$ python -q
>>> import numpy as np
>>> from numpy import linalg as LA
>>> np.set_printoptions(precision=2, suppress=True, linewidth=120, legacy="1.25")
>>> M = np.loadtxt("case15.csv", delimiter=",")
>>> print(M.round(2) + 0)
[[-0.29 -0.28  0.26  0.15 -0.32  0.5   0.06 -0.62 -0.03 -0.01 -0.05]
 [ 0.46 -0.6   0.07  0.06 -0.24 -0.13  0.08  0.08  0.46 -0.13  0.32]
 [ 0.22 -0.14 -0.08 -0.27  0.18 -0.37  0.48 -0.47 -0.41 -0.23 -0.05]
 [ 0.    0.   -0.36 -0.4  -0.52 -0.13 -0.03 -0.1  -0.07  0.63  0.1 ]
 [ 0.54  0.48  0.24 -0.24 -0.08  0.33 -0.18 -0.16 -0.13 -0.13  0.4 ]
 [-0.34  0.17  0.25 -0.6   0.08 -0.16  0.05 -0.14  0.6  -0.16  0.  ]
 [-0.02 -0.21  0.13  0.05  0.33 -0.35 -0.71 -0.36 -0.08  0.18  0.17]
 [ 0.39  0.12  0.    0.04 -0.27 -0.12 -0.26 -0.16  0.17 -0.12 -0.78]
 [-0.17 -0.27  0.37 -0.34 -0.35 -0.09 -0.23  0.39 -0.46 -0.3  -0.07]
 [ 0.24 -0.33  0.23 -0.35  0.45  0.4   0.08  0.15 -0.03  0.43 -0.29]
 [ 0.05  0.21  0.68  0.29 -0.13 -0.37  0.29  0.03 -0.02  0.41 -0.01]]
>>> x0 = np.array([8, 1, 1, 5, -8, -9, 1, -9, -8, -1, -5])
>>> print([p for p in range(1, 25) if np.allclose(LA.matrix_power(M, p), np.eye(11))])
[]
>>> print(11 - LA.matrix_rank(M - np.eye(11), tol=1e-8))
1
>>> print(np.abs(LA.eigvals(M)))
[1. 1. 1. 1. 1. 1. 1. 1. 1. 1. 1.]
>>> B = M / np.sqrt((M ** 2).mean(axis=1, keepdims=True))
>>> print(B[6])
[-0.08 -0.71  0.43  0.17  1.09 -1.17 -2.35 -1.21 -0.26  0.6   0.55]
>>> print(LA.norm(B, axis=1))
[3.32 3.32 3.32 3.32 3.32 3.32 3.32 3.32 3.32 3.32 3.32]
>>> print(LA.matrix_rank(B) == LA.matrix_rank(M))
True
>>> feats = np.loadtxt("run4.csv", delimiter=",")
>>> print(feats)
[[ -4.   1.   1.   1.  -1.  -3.   2.  -2.   3.  -3.]
 [ -1.  26.  -3.  -2.   0.   0.  -3.  -2.  -2.  -2.]
 [  1.  -2.  -2.  -1.  -1.  -3.  -1.  -3.   0.  -3.]
 [ -2.   1.   1. -15.   3.   2.  -3.   0.   2.  -1.]
 [ -3.  -3.   2.   0.  27.  -1.  -2.  -3.   2.  -2.]
 [ -3.  -2.  -3.  -2.  -3.  -1.   1.  -2.  -1.   1.]
 [  2.   2.   1.  -3.   1.  -3. -22.   1.  -3.  -3.]
 [  3.   2.   0.   1.  -2.   0.   3.  -7.  -2.  -2.]
 [  1.  -2.  -2.   3.   3.  -3.   2.   2.   4.   3.]
 [  3.  -3.  -3.   3.   3.  -1.   1.   2.   1. -18.]]
>>> rng = np.random.default_rng(868)
>>> idx = rng.permutation(10)
>>> print(idx)
[4 6 9 1 5 8 0 3 7 2]
>>> B = feats[idx][:, idx]
>>> print(np.sort(np.abs(LA.eigvals(B))))
[ 0.92  5.37  5.46  6.48  6.48 13.89 17.78 22.55 25.35 28.09]
>>> print(np.diag(B))
[ 27. -22. -18.  26.  -1.   4.  -4. -15.  -7.  -2.]
>>> t = np.radians(45)
>>> R = np.eye(10)
>>> R[9, 9] = R[2, 2] = np.cos(t)
>>> R[9, 2], R[2, 9] = -np.sin(t), np.sin(t)
>>> print(R)
[[ 1.    0.    0.    0.    0.    0.    0.    0.    0.    0.  ]
 [ 0.    1.    0.    0.    0.    0.    0.    0.    0.    0.  ]
 [ 0.    0.    0.71  0.    0.    0.    0.    0.    0.    0.71]
 [ 0.    0.    0.    1.    0.    0.    0.    0.    0.    0.  ]
 [ 0.    0.    0.    0.    1.    0.    0.    0.    0.    0.  ]
 [ 0.    0.    0.    0.    0.    1.    0.    0.    0.    0.  ]
 [ 0.    0.    0.    0.    0.    0.    1.    0.    0.    0.  ]
 [ 0.    0.    0.    0.    0.    0.    0.    1.    0.    0.  ]
 [ 0.    0.    0.    0.    0.    0.    0.    0.    1.    0.  ]
 [ 0.    0.   -0.71  0.    0.    0.    0.    0.    0.    0.71]]
>>> B = feats @ R.T
>>> print(np.abs(B - feats).max(axis=0))
[ 0.    0.   11.85  0.    0.    0.    0.    0.    0.    7.39]
>>> print(B.round(2) + 0)
[[ -4.     1.    -1.41   1.    -1.    -3.     2.    -2.     3.    -2.83]
 [ -1.    26.    -3.54  -2.     0.     0.    -3.    -2.    -2.     0.71]
 [  1.    -2.    -3.54  -1.    -1.    -3.    -1.    -3.     0.    -0.71]
 [ -2.     1.     0.   -15.     3.     2.    -3.     0.     2.    -1.41]
 [ -3.    -3.     0.     0.    27.    -1.    -2.    -3.     2.    -2.83]
 [ -3.    -2.    -1.41  -2.    -3.    -1.     1.    -2.    -1.     2.83]
 [  2.     2.    -1.41  -3.     1.    -3.   -22.     1.    -3.    -2.83]
 [  3.     2.    -1.41   1.    -2.     0.     3.    -7.    -2.    -1.41]
 [  1.    -2.     0.71   3.     3.    -3.     2.     2.     4.     3.54]
 [  3.    -3.   -14.85   3.     3.    -1.     1.     2.     1.   -10.61]]
>>> print(np.allclose(feats @ feats.T, B @ B.T))
True
>>> idx = rng.permutation(10)
>>> B = feats[:, idx] * rng.choice([-1, 1], 10)
>>> print(B)
[[ -4.  -1.  -3.  -1.   2.  -3.  -2.  -3.   1.   1.]
 [ -1.   2.   0. -26.  -3.  -2.  -2.   2.  -3.  -0.]
 [  1.   1.  -3.   2.  -1.  -3.  -3.  -0.  -2.   1.]
 [ -2.  15.   2.  -1.  -3.  -1.   0.  -2.   1.  -3.]
 [ -3.  -0.  -1.   3.  -2.  -2.  -3.  -2.   2. -27.]
 [ -3.   2.  -1.   2.   1.   1.  -2.   1.  -3.   3.]
 [  2.   3.  -3.  -2. -22.  -3.   1.   3.   1.  -1.]
 [  3.  -1.   0.  -2.   3.  -2.  -7.   2.   0.   2.]
 [  1.  -3.  -3.   2.   2.   3.   2.  -4.  -2.  -3.]
 [  3.  -3.  -1.   3.   1. -18.   2.  -1.  -3.  -3.]]
>>> U, _, vt = LA.svd(feats.T @ B)
>>> print(idx)
[0 3 5 1 6 9 7 8 2 4]
